% ipython --no-banner

In [1]: import numpy as np

In [2]: np.set_printoptions(suppress=True, linewidth=140)

In [3]: F = np.load("layer18.npy")

In [4]: F
Out[4]: 
array([[3., 1., 0., 0., 0.],
       [0., 3., 1., 0., 0.],
       [0., 0., 3., 1., 0.],
       [0., 0., 0., 3., 1.],
       [0., 0., 0., 0., 3.]])

In [5]: O, vecs = np.linalg.qr(F[:, :3])[0], np.linalg.qr(F[:, 3:])[0]

In [6]: sigma = np.linalg.svd(O.T @ vecs, compute_uv=False)

In [7]: print(round(np.linalg.norm(O @ O.T - vecs @ vecs.T, 2), 2))
1.0

In [8]: (sigma > 0.9).sum()
Out[8]: np.int64(0)

In [9]: B = F / np.linalg.norm(F, axis=1, keepdims=True)

In [10]: cov = B @ B.T

In [11]: np.degrees(np.arccos(np.clip(cov[3, 0], -1, 1)))
Out[11]: np.float64(90.0)

In [12]: np.round(np.linalg.norm(B, axis=1), 2)
Out[12]: array([1., 1., 1., 1., 1.])

In [13]: f = np.array([2, 4, 3, 0, -5])

In [14]: B = F + np.outer(f, np.eye(5)[3])

In [15]: np.linalg.matrix_rank(np.linalg.inv(B) - np.linalg.inv(F), tol=1e-8)
Out[15]: np.int64(1)

In [16]: E = np.load("case7.npy")

In [17]: E
Out[17]: 
array([[ 0.,  0.,  0.,  0.,  0., -1.],
       [ 0.,  0.,  0.,  0.,  0.,  1.],
       [ 0.,  0.,  0.,  0.,  0.,  2.],
       [ 0.,  0.,  0.,  0.,  0., -1.],
       [ 0.,  0.,  0.,  0.,  0., -2.],
       [-1.,  1.,  2., -1., -2.,  0.]])

In [18]: U, sigma, Vt = np.linalg.svd(E)

In [19]: vecs = Vt[:(sigma > 1e-8).sum()]

In [20]: rng = np.random.default_rng(6330)

In [21]: x0 = E[3] + 3 * E[5] + rng.integers(2) * np.eye(6)[0]

In [22]: x0
Out[22]: array([-2.,  3.,  6., -3., -6., -1.])

In [23]: np.round(vecs.T @ vecs, 2)
Out[23]: 
array([[ 0.09, -0.09, -0.18,  0.09,  0.18,  0.  ],
       [-0.09,  0.09,  0.18, -0.09, -0.18,  0.  ],
       [-0.18,  0.18,  0.36, -0.18, -0.36,  0.  ],
       [ 0.09, -0.09, -0.18,  0.09,  0.18,  0.  ],
       [ 0.18, -0.18, -0.36,  0.18,  0.36,  0.  ],
       [ 0.  ,  0.  ,  0.  ,  0.  ,  0.  ,  1.  ]])

In [24]: data = np.load("m.npy")

In [25]: data
Out[25]: 
array([[ 0. ,  1. ,  0.7,  0.1],
       [ 0. ,  0.6,  0.6, -2.7],
       [-0.6, -0.7,  0.5, -1.5],
       [ 0.8, -0.3,  0.3, -0.9]])

In [26]: B = data / np.sqrt((data ** 2).mean(axis=1, keepdims=True))

In [27]: print(np.linalg.matrix_rank(B) == np.linalg.matrix_rank(data))
True

In [28]: np.linalg.matrix_rank(data - data.mean(axis=1, keepdims=True))
Out[28]: np.int64(3)

In [29]: B[2].round(2)
Out[29]: array([-0.66, -0.76,  0.55, -1.64])

In [30]: np.unravel_index(np.abs(data).argmax(), data.shape)
Out[30]: (np.int64(1), np.int64(3))

In [31]: np.round(data.sum(axis=0), 2)
Out[31]: array([ 0.2,  0.6,  2.1, -5. ])

In [32]: np.round(data - data[0], 2)
Out[32]: 
array([[ 0. ,  0. ,  0. ,  0. ],
       [ 0. , -0.4, -0.1, -2.8],
       [-0.6, -1.7, -0.2, -1.6],
       [ 0.8, -1.3, -0.4, -1. ]])

In [33]: np.round(data.mean(axis=0), 2)
Out[33]: array([ 0.05,  0.15,  0.52, -1.25])

In [34]: np.linalg.matrix_rank(data)
Out[34]: np.int64(4)

In [35]: np.count_nonzero(data)
Out[35]: np.int64(14)

In [36]: np.round(data.sum(axis=1), 2)
Out[36]: array([ 1.8, -1.5, -2.3, -0.1])

In [37]: round(np.linalg.norm(data), 2)
Out[37]: np.float64(3.81)

In [38]: np.round(np.linalg.svd(data, compute_uv=False), 2)
Out[38]: array([3.32, 1.46, 0.99, 0.57])

In [39]: np.allclose(data, data.T)
Out[39]: False

In [40]: np.linalg.determinant(data)
Traceback (most recent call last):
  Cell In[40], line 1
    np.linalg.determinant(data)
AttributeError: module 'numpy.linalg' has no attribute 'determinant'


In [41]: np.round(data @ data, 2)
Out[41]: 
array([[-0.34,  0.08,  0.98, -3.84],
       [-2.52,  0.75, -0.15, -0.09],
       [-1.5 , -0.92, -1.04,  2.43],
       [-0.9 ,  0.68,  0.26,  1.25]])

In [42]: np.round(np.linalg.det(data), 2)
Out[42]: np.float64(-2.73)

In [43]: np.round((data + data.T) / 2, 2)
Out[43]: 
array([[ 0.  ,  0.5 ,  0.05,  0.45],
       [ 0.5 ,  0.6 , -0.05, -1.5 ],
       [ 0.05, -0.05,  0.5 , -0.6 ],
       [ 0.45, -1.5 , -0.6 , -0.9 ]])

In [44]: data.inv()
Traceback (most recent call last):
  Cell In[44], line 1
    data.inv()
AttributeError: 'numpy.ndarray' object has no attribute 'inv'


In [45]: arr = np.load("sample7.npy")

In [46]: arr.round(2)
Out[46]: 
array([[ 0.97,  0.  ,  0.  ,  0.  , -0.26],
       [ 0.  ,  1.  ,  0.  ,  0.  ,  0.  ],
       [ 0.  ,  0.  ,  1.  ,  0.  ,  0.  ],
       [ 0.  ,  0.  ,  0.  ,  1.  ,  0.  ],
       [ 0.26,  0.  ,  0.  ,  0.  ,  0.97]])

In [47]: lab = rng.permutation(5)

In [48]: lab
Out[48]: array([3, 1, 2, 4, 0])

In [49]: B = arr[lab][:, lab]

In [50]: print(np.round(np.trace(B), 2))
4.93

In [51]: np.allclose(B, arr)
Out[51]: False

In [52]: print(np.round(np.sort(np.abs(np.linalg.eigvals(B))), 2))
[1. 1. 1. 1. 1.]

In [53]: A = np.load("arr.npy")

In [54]: print(A)
[[ 1 -3  3  5 -4]
 [-3  1 -3  3  5]
 [ 3 -3  1 -3  3]
 [ 5  3 -3  1 -3]
 [-4  5  3 -3  1]]

In [55]: B = np.array([[1, 3, 3], [1, 0, 3], [2, 2, 1], [1, 0, 2], [3, 0, 0]])

In [56]: np.einsum("ij->j", A)
Out[56]: array([2, 3, 1, 3, 2])

In [57]: np.vstack([A, B.T]).shape
Out[57]: (8, 5)

In [58]: np.einsum("ik,kj->ij", A, B)
Out[58]: 
array([[ -3,   9,   7],
       [ 10, -15,  -3],
       [  8,  11,  -5],
       [ -6,   9,  23],
       [  7,  -6,   0]])

In [59]: U, sigma = np.linalg.svd(E)
Traceback (most recent call last):
  Cell In[59], line 1
    U, sigma = np.linalg.svd(E)
ValueError: too many values to unpack (expected 2)


In [60]: U, sigma, Vt = np.linalg.svd(E, full_matrices=False)

In [61]: np.allclose(U * sigma @ Vt, E)
Out[61]: True

In [62]: np.round(sigma / sigma[0], 2)
Out[62]: array([ 1.,  1.,  0.,  0.,  0., -0.])

In [63]: np.round(U.T @ U, 2) + 0
Out[63]: 
array([[1., 0., 0., 0., 0., 0.],
       [0., 1., 0., 0., 0., 0.],
       [0., 0., 1., 0., 0., 0.],
       [0., 0., 0., 1., 0., 0.],
       [0., 0., 0., 0., 1., 0.],
       [0., 0., 0., 0., 0., 1.]])

In [64]: sigma.round(2)
Out[64]: array([ 3.32,  3.32,  0.  ,  0.  ,  0.  , -0.  ])

In [65]: O, R = np.linalg.qr(A)

In [66]: np.allclose(R.T @ R, A.T @ A)
Out[66]: True

In [67]: proj = np.triu(np.array([[1, 1, -1, -2, 0],
    ...:     [2, 2, 1, -1, 2],
    ...:     [2, -1, 2, -1, -2],
    ...:     [-2, -1, 1, 2, 2],
    ...:     [-2, -2, 0, -1, 0]]), 1) + np.eye(5)

In [68]: B = proj @ A @ np.linalg.inv(proj)

In [69]: proj @ A - A @ proj
Out[69]: 
array([[-16.,  -3.,   6.,   6.,  10.],
       [-10.,   7.,   6., -18.,  -6.],
       [  3., -16.,   3.,   9.,  15.],
       [ -8.,   5.,   8.,   4., -12.],
       [  0.,   4.,  -9.,   0.,   2.]])

In [70]: m1 = np.load("a.npy")

In [71]: m1
Out[71]: 
array([[  9.27, -12.98, -13.17],
       [  7.98, -11.19, -11.69],
       [  6.6 ,  -9.3 , -10.08],
       [  6.13,  -8.67,  -9.53],
       [  3.  ,  -4.53,  -5.72],
       [  2.52,  -3.92,  -5.1 ],
       [  0.54,  -1.42,  -2.28],
       [  0.48,  -1.34,  -2.17],
       [  0.2 ,  -0.99,  -1.68],
       [ -0.07,  -0.59,  -1.04],
       [  0.28,   0.32,   0.19],
       [  0.42,   0.53,   0.26],
       [  0.51,   0.73,   0.31],
       [  0.74,   1.37,   0.45],
       [  0.85,   1.92,   0.56],
       [  0.85,   6.78,   1.66],
       [ -0.13,  13.42,   3.44],
       [ -0.97,  17.51,   4.63]])

In [72]: lab = rng.permutation(5)

In [73]: B = A[:, lab] * rng.choice([-1, 1], 5)

In [74]: print(B)
[[-3 -4 -1 -3 -5]
 [ 1  5  3  3 -3]
 [-3  3 -3 -1  3]
 [ 3 -3 -5  3 -1]
 [ 5  1  4 -3  3]]

In [75]: U, _, Vt = np.linalg.svd(A.T @ B)

In [76]: np.round(np.linalg.lstsq(A, B)[0], 2) + 0
Out[76]: 
array([[ 0.,  0., -1.,  0.,  0.],
       [ 1.,  0.,  0.,  0.,  0.],
       [ 0.,  0.,  0., -1.,  0.],
       [ 0.,  0.,  0.,  0., -1.],
       [ 0.,  1.,  0.,  0.,  0.]])

In [77]: np.round(U @ Vt, 2) + 0
Out[77]: 
array([[ 0.,  0., -1.,  0.,  0.],
       [ 1.,  0.,  0.,  0.,  0.],
       [ 0.,  0.,  0., -1.,  0.],
       [ 0.,  0.,  0.,  0., -1.],
       [ 0.,  1.,  0.,  0.,  0.]])

In [78]: B = np.c_[m1[:, :1] @ np.array([[2]]), np.array([-3, 1, 3, -3, 0, 3, -1, -3, 0, -2, -3, -3, 0, 3, -3, 2, 2, 1])]

In [79]: B
Out[79]: 
array([[18.54, -3.  ],
       [15.96,  1.  ],
       [13.2 ,  3.  ],
       [12.26, -3.  ],
       [ 6.  ,  0.  ],
       [ 5.04,  3.  ],
       [ 1.08, -1.  ],
       [ 0.96, -3.  ],
       [ 0.4 ,  0.  ],
       [-0.14, -2.  ],
       [ 0.56, -3.  ],
       [ 0.84, -3.  ],
       [ 1.02,  0.  ],
       [ 1.48,  3.  ],
       [ 1.7 , -3.  ],
       [ 1.7 ,  2.  ],
       [-0.26,  2.  ],
       [-1.94,  1.  ]])

In [80]: np.linalg.matrix_rank(np.c_[m1, B])
Out[80]: np.int64(4)

In [81]: cov = m1.T @ m1

In [82]: np.round(np.diag(cov), 2)
Out[82]: array([ 250.13, 1035.53,  611.81])

In [83]: np.round(np.linalg.svd(m1, compute_uv=False) ** 2, 2)
Out[83]: array([1709.1 ,  182.55,    5.83])

In [84]: print(np.round(np.linalg.eigvalsh(cov)[::-1], 2))
[1709.1   182.55    5.83]

In [85]: print(np.allclose(cov, cov.T))
True

In [86]: np.linalg.matrix_rank(cov)
Out[86]: np.int64(3)

In [87]: lab = rng.permutation(3)

In [88]: B = m1[:, lab] * rng.choice([-1, 1], 3)

In [89]: B
Out[89]: 
array([[  9.27,  13.17, -12.98],
       [  7.98,  11.69, -11.19],
       [  6.6 ,  10.08,  -9.3 ],
       [  6.13,   9.53,  -8.67],
       [  3.  ,   5.72,  -4.53],
       [  2.52,   5.1 ,  -3.92],
       [  0.54,   2.28,  -1.42],
       [  0.48,   2.17,  -1.34],
       [  0.2 ,   1.68,  -0.99],
       [ -0.07,   1.04,  -0.59],
       [  0.28,  -0.19,   0.32],
       [  0.42,  -0.26,   0.53],
       [  0.51,  -0.31,   0.73],
       [  0.74,  -0.45,   1.37],
       [  0.85,  -0.56,   1.92],
       [  0.85,  -1.66,   6.78],
       [ -0.13,  -3.44,  13.42],
       [ -0.97,  -4.63,  17.51]])

In [90]: U, _, Vt = np.linalg.svd(m1.T @ B)

In [91]: np.round(np.linalg.lstsq(m1, B)[0], 2) + 0
Out[91]: 
array([[ 1.,  0.,  0.],
       [ 0.,  0.,  1.],
       [ 0., -1.,  0.]])

In [92]: np.round(U @ Vt, 2) + 0
Out[92]: 
array([[ 1.,  0.,  0.],
       [ 0.,  0.,  1.],
       [ 0., -1.,  0.]])

In [93]: cen = (m1 - m1.mean(axis=0)) / m1.std(axis=0)

In [94]: np.round(cen.std(axis=0), 2)
Out[94]: array([1., 1., 1.])

In [95]: beta = np.linalg.lstsq(np.delete(cen, 0, axis=1), cen[:, 0])[0]

In [96]: np.abs(beta).argmax()
Out[96]: np.int64(1)

In [97]: round(float(1 - np.var(cen[:, 0] - np.delete(cen, 0, axis=1) @ beta)), 2)
Out[97]: 0.94

In [98]: beta.round(2)
Out[98]: array([ 0.46, -1.38])

In [99]: M = np.loadtxt("block13.csv", delimiter=",")

In [100]: print(M)
[[ 1. -2.  1.  0.]
 [-2.  1.  1. -2.]
 [-3.  3.  3. -4.]
 [-2.  1.  3. -3.]
 [-1.  4.  0.  0.]
 [-3.  3.  1.  2.]
 [-3.  0.  0.  4.]
 [-2.  3.  3.  1.]
 [-2.  6.  6. -2.]
 [ 1.  4.  4. -1.]
 [ 3.  1.  7. -4.]
 [ 2. -2. 10. -4.]
 [ 0.  0. 13. -6.]
 [ 1.  2. 12. -7.]
 [ 3.  5.  9. -7.]]

In [101]: basis = M[[13, 0]].astype(float)

In [102]: for _ in range(4):
     ...:     lab = np.linalg.norm(M[:, None] - basis, axis=-1).argmin(axis=1)
     ...:     basis = np.array([M[lab == j].mean(axis=0) for j in range(2)])
     ...: 

In [103]: lab
Out[103]: array([1, 1, 1, 1, 1, 1, 1, 1, 1, 1, 0, 0, 0, 0, 0])

In [104]: np.abs(basis[1] - basis[0]).argmax()
Out[104]: np.int64(2)

In [105]: np.round(basis[1] - basis[0], 2)
Out[105]: array([-3.4,  1.1, -8. ,  5.1])

In [106]: x0 = np.array([2, 1, 2, -3])

In [107]: target = M @ x0

In [108]: np.round(np.linalg.solve(M.T @ M, M.T @ target), 2)
Out[108]: array([ 2.,  1.,  2., -3.])

In [109]: print(target)
[  2.   5.  15.  12.   2.  -7. -18.   2.  20.  17.  33.  34.  44.  49.  50.]

In [110]: target = target + 0.05 * rng.normal(size=15)

In [111]: target.round(2)
Out[111]: array([  2.13,   5.01,  14.96,  12.05,   1.95,  -6.94, -18.03,   2.09,  19.97,  16.99,  33.  ,  34.01,  44.02,  48.92,  50.01])

In [112]: beta, *_ = np.linalg.lstsq(M, target)

In [113]: beta.round(2)
Out[113]: array([ 2.  ,  1.  ,  2.  , -2.99])

In [114]: round(float(np.linalg.norm(target - M @ beta)), 2)
Out[114]: 0.2

In [115]: print(beta.round())
[ 2.  1.  2. -3.]

In [116]: lab = M[:, 1] > np.median(M[:, 1])

In [117]: f = M[lab].mean(axis=0) - M[~lab].mean(axis=0)

In [118]: ((M - M.mean(axis=0)) @ f > 0).astype(int)
Out[118]: array([0, 1, 1, 1, 1, 1, 1, 1, 1, 1, 0, 0, 0, 0, 0])

In [119]: B = np.array([[-4, 5, 7, 3, -8],
     ...:     [-7, 0, 9, -4, 1],
     ...:     [-2, -4, 0, -1, 3],
     ...:     [5, -7, 6, 6, -2],
     ...:     [-5, 2, 9, -3, 7]])

In [120]: J = B + B.T

In [121]: J
Out[121]: 
array([[ -8,  -2,   5,   8, -13],
       [ -2,   0,   5, -11,   3],
       [  5,   5,   0,   5,  12],
       [  8, -11,   5,  12,  -5],
       [-13,   3,  12,  -5,  14]])

In [122]: evals, vecs = np.linalg.eig(J)

In [123]: round(float(np.prod(evals)), 2)
Out[123]: 283382.0

In [124]: np.round(np.sort(np.linalg.eigvals(J.T)), 2)
Out[124]: array([-19.66, -10.72,   2.8 ,  16.56,  29.03])

In [125]: evals.round(2)
Out[125]: array([ 29.03, -19.66, -10.72,   2.8 ,  16.56])

In [126]: np.round(np.sort(np.linalg.eigvals(J @ J)), 2)
Out[126]: array([  7.82, 114.99, 274.12, 386.44, 842.62])
